% ipython --no-banner

In [1]: import numpy as np

In [2]: np.set_printoptions(suppress=True, linewidth=140)

In [3]: def tidy(a):
   ...:     return np.round(a, 2) + 0
   ...: 

In [4]: A = np.load("block12.npy")

In [5]: A
Out[5]: 
array([[ 4.01, -1.98, -0.01, -4.98,  0.  ,  5.06],
       [ 4.05, -2.02, -0.05, -5.  ,  0.05,  4.96],
       [ 4.04, -1.98,  0.13, -5.1 ,  0.05,  5.05],
       [ 3.98, -2.  ,  0.07, -4.99, -0.03,  5.01],
       [ 4.09, -1.96,  0.01, -5.01, -0.01,  5.03],
       [ 3.93, -2.06,  0.02, -5.03,  0.06,  5.02],
       [ 3.93, -2.01,  0.  , -4.98,  0.  ,  5.06],
       [ 3.94, -2.05,  0.09, -5.04, -0.03,  5.  ],
       [ 3.97, -2.07,  0.03, -4.91, -0.05,  5.09],
       [ 4.06, -1.98, -0.02, -5.01,  0.04,  5.01],
       [ 4.02, -2.06, -0.08, -4.93, -0.07,  4.97],
       [ 3.92, -2.12,  0.01, -5.04, -0.06,  5.03],
       [ 4.07, -2.04,  0.01, -5.  ,  0.07,  5.03],
       [ 3.94, -2.1 ,  0.03, -4.95, -0.02,  5.03],
       [-3.  , -2.92,  4.04, -2.02,  0.93, -4.95],
       [-3.01, -2.97,  4.03, -2.  ,  1.04, -5.01],
       [-2.94, -2.99,  4.06, -1.92,  1.01, -4.93],
       [-2.97, -2.97,  3.95, -2.02,  1.04, -5.01],
       [-3.05, -2.99,  4.01, -1.92,  1.09, -4.96],
       [-3.04, -3.07,  3.97, -2.01,  1.  , -5.12],
       [-2.93, -2.96,  4.1 , -2.01,  0.99, -4.95],
       [-3.05, -2.95,  3.95, -2.07,  0.96, -4.96],
       [-2.94, -3.06,  4.04, -1.96,  0.99, -5.02],
       [-2.97, -2.98,  4.01, -2.03,  0.98, -4.96],
       [-3.05, -3.  ,  4.01, -1.98,  1.03, -5.04],
       [-2.98, -2.95,  3.98, -2.04,  1.05, -4.94],
       [-3.  , -3.04,  4.05, -2.02,  0.92, -5.  ],
       [-2.99, -3.02,  4.03, -1.98,  1.03, -5.02]])

In [6]: cen = (A - A.mean(axis=0)) / A.std(axis=0)

In [7]: np.argwhere(np.abs(cen) > 2)
Out[7]: array([], shape=(0, 2), dtype=int64)

In [8]: tidy(cen.std(axis=0))
Out[8]: array([1., 1., 1., 1., 1., 1.])

In [9]: c = np.linalg.lstsq(np.delete(cen, 4, axis=1), cen[:, 4])[0]

In [10]: tidy(1 - np.var(cen[:, 4] - np.delete(cen, 4, axis=1) @ c))
Out[10]: np.float64(0.99)

In [11]: tidy(c)
Out[11]: array([ 0.6 ,  0.26, -0.06,  0.16, -1.76])

In [12]: np.abs(c).argmax()
Out[12]: np.int64(4)
